% ipython --no-banner

In [1]: import numpy as np

In [2]: np.set_printoptions(precision=3, suppress=True, linewidth=140, floatmode="fixed")

In [3]: def rnd(a):
   ...:     return np.round(a, 3) + 0
   ...: 

In [4]: M = np.load("dump.npy")

In [5]: print(M)
[[ 0.400  0.800 -0.500 32.000]
 [ 0.900 -0.300 -0.700 38.000]
 [ 0.900  1.300  0.100 20.000]]

In [6]: blk = np.stack([M, 5 * M, M[::-1]])

In [7]: print(np.linalg.matrix_rank(blk.reshape(3, -1)))
2

In [8]: t = np.radians(60)

In [9]: R = np.eye(4)

In [10]: R[2, 2] = R[3, 3] = np.cos(t)

In [11]: R[2, 3], R[3, 2] = -np.sin(t), np.sin(t)

In [12]: print(rnd(R))
[[ 1.000  0.000  0.000  0.000]
 [ 0.000  1.000  0.000  0.000]
 [ 0.000  0.000  0.500 -0.866]
 [ 0.000  0.000  0.866  0.500]]

In [13]: M2 = M @ R.T

In [14]: print(rnd(np.abs(M2 - M).max(axis=0)))
[ 0.000  0.000 32.559 19.606]

In [15]: print(rnd(M2))
[[  0.400   0.800 -27.963  15.567]
 [  0.900  -0.300 -33.259  18.394]
 [  0.900   1.300 -17.271  10.087]]

In [16]: print([round(float(x), 3) for x in np.linalg.svd(M, compute_uv=False)[:3]])
[53.578, 1.438, 0.521]

In [17]: rng = np.random.default_rng(94684)

In [18]: M2 = M + rng.integers(-2, 3, (3, 1)) @ rng.integers(-2, 3, (1, 4))

In [19]: print(rnd(M2))
[[-0.600 -1.200 -0.500 34.000]
 [-0.100 -2.300 -0.700 40.000]
 [ 1.900  3.300  0.100 18.000]]

In [20]: print(np.linalg.matrix_rank(M2 - M, tol=1e-8))
1

In [21]: print(rnd(M2 - M))
[[-1.000 -2.000  0.000  2.000]
 [-1.000 -2.000  0.000  2.000]
 [ 1.000  2.000  0.000 -2.000]]

In [22]: print(np.abs(M2 - M).sum(axis=1))
[5.000 5.000 5.000]

In [23]: data = np.load("out2.npy")

In [24]: print(rnd(data))
[[ 0.732 -0.077  0.308 -0.308]
 [-0.077  0.008 -0.032  0.032]
 [ 0.308 -0.032  0.130 -0.130]
 [-0.308  0.032 -0.130  0.130]]

In [25]: evals, evecs = np.linalg.eigh(data)

In [26]: vec = np.array([0, 1, 1, 0])

In [27]: print(rnd(evecs * np.maximum(evals, 0) @ evecs.T))
[[ 0.732 -0.077  0.308 -0.308]
 [-0.077  0.008 -0.032  0.032]
 [ 0.308 -0.032  0.130 -0.130]
 [-0.308  0.032 -0.130  0.130]]

In [28]: print(rnd(evecs * np.abs(evals) @ evecs.T))
[[ 0.732 -0.077  0.308 -0.308]
 [-0.077  0.008 -0.032  0.032]
 [ 0.308 -0.032  0.130 -0.130]
 [-0.308  0.032 -0.130  0.130]]

In [29]: print(rnd(np.abs(data).sum(axis=1).max()), rnd(np.abs(evals).max()))
1.426 1.0

In [30]: r0 = np.array([3, 1, 3])

In [31]: print(rnd(np.convolve(data[2], r0)))
[ 0.925  0.211  1.282 -0.357  0.260 -0.389]

In [32]: print(rnd(np.array([np.convolve(row, r0, "same") for row in data])))
[[ 0.501  3.045 -0.848  0.617]
 [-0.053 -0.320  0.089 -0.065]
 [ 0.211  1.282 -0.357  0.260]
 [-0.211 -1.282  0.357 -0.260]]

In [33]: print(rnd(np.correlate(data[2], data[3], "full")))
[ 0.040 -0.044  0.031 -0.130  0.031 -0.044  0.040]

In [34]: print(rnd(np.linalg.norm(data, 2) / np.linalg.norm(data)))
1.0

In [35]: print(np.linalg.matrix_rank(data, rtol=0.1))
1

In [36]: evals, evecs = np.linalg.eigvalsh(data)
---------------------------------------------------------------------------
ValueError                                Traceback (most recent call last)
Cell In[36], line 1
----> 1 evals, evecs = np.linalg.eigvalsh(data)

ValueError: too many values to unpack (expected 2)

In [37]: evals, evecs = np.linalg.eigh(data)

In [38]: print(rnd(evecs.T @ data @ evecs))
[[0.000 0.000 0.000 0.000]
 [0.000 0.000 0.000 0.000]
 [0.000 0.000 0.000 0.000]
 [0.000 0.000 0.000 1.000]]

In [39]: print(evals.sum(), rnd(np.trace(data)))
1.0 1.0

In [40]: print(np.unique(evals.round(6) + 0, return_counts=True)[1])
[3 1]

In [41]: print(rnd(np.linalg.eigvalsh(data + -1 * np.eye(4))))
[-1.000 -1.000 -1.000  0.000]

In [42]: print(rnd(evals))
[0.000 0.000 0.000 1.000]

In [43]: print((evals > 1e-8).sum(), (evals < -1e-8).sum())
1 0

In [44]: print(rnd(np.linalg.svd(data, compute_uv=False)))
[1.000 0.000 0.000 0.000]

In [45]: r = np.linalg.matrix_rank(data)

In [46]: print(r)
1

In [47]: null = np.linalg.svd(data)[2][r:].T

In [48]: print(np.linalg.matrix_rank(data.T @ data), np.linalg.matrix_rank(data @ data.T))
1 1

In [49]: print([int(np.linalg.matrix_rank(data[:, :j + 1])) for j in range(4)])
[1, 1, 1, 1]

In [50]: print([int(np.linalg.matrix_rank(np.delete(data, i, axis=0))) for i in range(4)])
[1, 1, 1, 1]

In [51]: print(rnd(null @ null.T))
[[ 0.268  0.077 -0.308  0.308]
 [ 0.077  0.992  0.032 -0.032]
 [-0.308  0.032  0.870  0.130]
 [ 0.308 -0.032  0.130  0.870]]

In [52]: X = np.loadtxt("case3.csv", delimiter=",")

In [53]: print(rnd(X))
[[-13.618 -10.485  10.228]
 [-15.537  -7.888   9.817]
 [ 13.103  11.068 -10.286]
 [-14.620  -9.225  10.057]
 [-16.533  11.146   1.565]
 [-14.062  14.199  -0.814]
 [  5.653  16.510  -9.771]
 [ 18.652  -0.640  -7.190]
 [-12.799 -11.395  10.313]
 [-11.725 -12.455  10.364]
 [ 11.038  13.066 -10.366]
 [-16.522  -6.171   9.431]
 [-18.254   7.063   4.111]
 [  7.671  15.461 -10.105]
 [-18.787   2.900   6.217]
 [  5.310 -18.267   6.174]
 [ 17.906  -8.216  -3.447]
 [ 14.581 -13.685   0.372]
 [-13.810  14.431  -1.021]
 [ -0.458  18.271  -8.121]
 [-15.832  -7.411   9.718]
 [-17.223   9.875   2.419]
 [  9.595  14.204 -10.305]
 [ -9.572 -14.221  10.303]
 [-15.100  13.114   0.095]]

In [54]: gram = np.cov(X, rowvar=False)

In [55]: print(rnd(np.corrcoef(X[:, 1], X[:, 0])[0, 1]))
0.074

In [56]: print(rnd(np.corrcoef(X.T)))
[[ 1.000  0.074 -0.720]
 [ 0.074  1.000 -0.745]
 [-0.720 -0.745  1.000]]

In [57]: print(rnd(X.std(axis=0)))
[13.009 11.934  7.798]

In [58]: cent = X[[5, 2]].astype(float)

In [59]: for _ in range(7):
    ...:     idx = np.linalg.norm(X[:, None] - cent, axis=-1).argmin(axis=1)
    ...:     cent = np.array([X[idx == j].mean(axis=0) for j in range(2)])
    ...: 

In [60]: print(idx)
[0 0 1 0 0 0 1 1 0 0 1 0 0 1 0 1 1 1 0 1 0 0 1 0 0]

In [61]: print(rnd(cent))
[[-14.933  -0.435   6.187]
 [ 10.305   4.777  -6.304]]

In [62]: D = np.linalg.norm(X[:, None] - X[None], axis=-1)

In [63]: print(rnd(D[:5, :5]))
[[ 0.000  3.255 39.992  1.618 23.482]
 [ 3.255  0.000 39.796  1.639 20.769]
 [39.992 39.796  0.000 39.928 31.918]
 [ 1.618  1.639 39.928  0.000 22.153]
 [23.482 20.769 31.918 22.153  0.000]]

In [64]: print(D[14].round(6).argsort(kind="stable")[:4])
[14 12 21  4]

In [65]: print(np.flatnonzero(D[14] < D.mean() / 2))
[ 1  4 11 12 14 20 21]

In [66]: print(np.linalg.matrix_rank(D ** 2))
3

In [67]: print(rnd(np.linalg.norm(X, axis=1)))
[20.000 20.000 20.000 20.000 20.000 20.000 20.000 20.000 20.000 20.000 20.000 20.000 20.000 20.000 20.000 20.000 20.000 20.000 20.000
 20.000 20.000 20.000 20.000 20.000 20.000]

In [68]: print(D.shape)
(25, 25)

In [69]: print(rnd(X[18] @ X[2]))
-10.745

In [70]: print(rnd(np.linalg.norm(X[18] - X[2])))
28.662

In [71]: print(rnd(np.linalg.norm(X[18], 1)), rnd(np.linalg.norm(X[18], np.inf)))
29.261 14.431

In [72]: print(rnd(np.linalg.norm(X, axis=1)))
[20.000 20.000 20.000 20.000 20.000 20.000 20.000 20.000 20.000 20.000 20.000 20.000 20.000 20.000 20.000 20.000 20.000 20.000 20.000
 20.000 20.000 20.000 20.000 20.000 20.000]

In [73]: print(rnd(np.linalg.norm(X, 2)))
77.82
